% ipython --no-banner

In [1]: import numpy as np

In [2]: from numpy import linalg as LA

In [3]: np.set_printoptions(suppress=True, linewidth=120)

In [4]: tidy = lambda a: np.round(a, 3) + 0

In [5]: K = np.minimum.outer(np.arange(1, 7), np.arange(1, 7)) * 4

In [6]: K
Out[6]: 
array([[ 4,  4,  4,  4,  4,  4],
       [ 4,  8,  8,  8,  8,  8],
       [ 4,  8, 12, 12, 12, 12],
       [ 4,  8, 12, 16, 16, 16],
       [ 4,  8, 12, 16, 20, 20],
       [ 4,  8, 12, 16, 20, 24]])

In [7]: # equal to its transpose

In [8]: ev, V = LA.eigh(K)

In [9]: x = np.array([4, -3, -4, -2, -5, 4])

In [10]: tidy(LA.eigvalsh(K[1:, 1:]))
Out[10]: array([ 1.098,  1.479,  2.605,  7.152, 67.666])

In [11]: tidy(V * np.abs(ev) @ V.T)
Out[11]: 
array([[ 4.,  4.,  4.,  4.,  4.,  4.],
       [ 4.,  8.,  8.,  8.,  8.,  8.],
       [ 4.,  8., 12., 12., 12., 12.],
       [ 4.,  8., 12., 16., 16., 16.],
       [ 4.,  8., 12., 16., 20., 20.],
       [ 4.,  8., 12., 16., 20., 24.]])

In [12]: x @ K @ x
Out[12]: np.int64(844)

In [13]: Y = K / np.sqrt((K ** 2).mean(axis=1, keepdims=True))

In [14]: tidy(K - K.mean(axis=1, keepdims=True))
Out[14]: 
array([[  0.   ,   0.   ,   0.   ,   0.   ,   0.   ,   0.   ],
       [ -3.333,   0.667,   0.667,   0.667,   0.667,   0.667],
       [ -6.   ,  -2.   ,   2.   ,   2.   ,   2.   ,   2.   ],
       [ -8.   ,  -4.   ,   0.   ,   4.   ,   4.   ,   4.   ],
       [ -9.333,  -5.333,  -1.333,   2.667,   6.667,   6.667],
       [-10.   ,  -6.   ,  -2.   ,   2.   ,   6.   ,  10.   ]])

In [15]: LA.matrix_rank(Y) == LA.matrix_rank(K)
Out[15]: np.True_

In [16]: tidy(LA.norm(Y, axis=1))
Out[16]: array([2.449, 2.449, 2.449, 2.449, 2.449, 2.449])

In [17]: LA.matrix_rank(K - K.mean(axis=1, keepdims=True))
Out[17]: np.int64(5)

In [18]: t3 = np.stack([K, 3 * K, K[::-1]])

In [19]: (t3 @ K.T).shape
Out[19]: (3, 6, 6)

In [20]: t3.shape
Out[20]: (3, 6, 6)

In [21]: LA.matrix_rank(t3.reshape(3, -1))
Out[21]: np.int64(2)

In [22]: left, sig, vt = LA.svd(K, full_matrices=False)

In [23]: tidy(vt @ vt.T)
Out[23]: 
array([[1., 0., 0., 0., 0., 0.],
       [0., 1., 0., 0., 0., 0.],
       [0., 0., 1., 0., 0., 0.],
       [0., 0., 0., 1., 0., 0.],
       [0., 0., 0., 0., 1., 0.],
       [0., 0., 0., 0., 0., 1.]])

In [24]: np.allclose(left * sig @ vt, K)
Out[24]: True

In [25]: np.abs(left[:, 0]).round(6).argmax()
Out[25]: np.int64(5)

In [26]: tidy(left.T @ left)
Out[26]: 
array([[1., 0., 0., 0., 0., 0.],
       [0., 1., 0., 0., 0., 0.],
       [0., 0., 1., 0., 0., 0.],
       [0., 0., 0., 1., 0., 0.],
       [0., 0., 0., 0., 1., 0.],
       [0., 0., 0., 0., 0., 1.]])

In [27]: tidy(sig / sig[0])
Out[27]: array([1.   , 0.116, 0.045, 0.026, 0.019, 0.015])

In [28]: left.shape, sig.shape, vt.shape
Out[28]: ((6, 6), (6,), (6, 6))

In [29]: mat = np.loadtxt("a.csv", delimiter=",")

In [30]: mat
Out[30]: 
array([[ 0.835, -1.202,  1.499, -0.339],
       [ 1.2  ,  0.2  ,  1.4  ,  1.5  ],
       [ 0.8  , -1.1  ,  1.5  , -0.3  ]])

In [31]: x = np.array([3, -1, -2, -3])

In [32]: h = np.maximum(mat @ x, 0)

In [33]: tidy(np.maximum(mat @ x, 0) - np.maximum(-mat @ x, 0))
Out[33]: array([ 1.726, -3.9  ,  1.4  ])

In [34]: tidy(np.maximum(mat @ (3 * x), 0))
Out[34]: array([5.178, 0.   , 4.2  ])

In [35]: mat * (h > 1e-9)[:, None]
Out[35]: 
array([[ 0.835, -1.202,  1.499, -0.339],
       [ 0.   ,  0.   ,  0.   ,  0.   ],
       [ 0.8  , -1.1  ,  1.5  , -0.3  ]])

In [36]: f = np.array([2, 2, 1, 2])

In [37]: W0 = 2 * np.eye(4) + np.outer(f, f)

In [38]: W0
Out[38]: 
array([[6., 4., 2., 4.],
       [4., 6., 2., 4.],
       [2., 2., 3., 2.],
       [4., 4., 2., 6.]])

In [39]: Y = LA.invert(W0)
Traceback (most recent call last):
  Cell In[39], line 1
    Y = LA.invert(W0)
AttributeError: module 'numpy.linalg' has no attribute 'invert'


In [40]: Y = LA.inv(W0)

In [41]: tidy(LA.cond(W0))
Out[41]: np.float64(7.5)
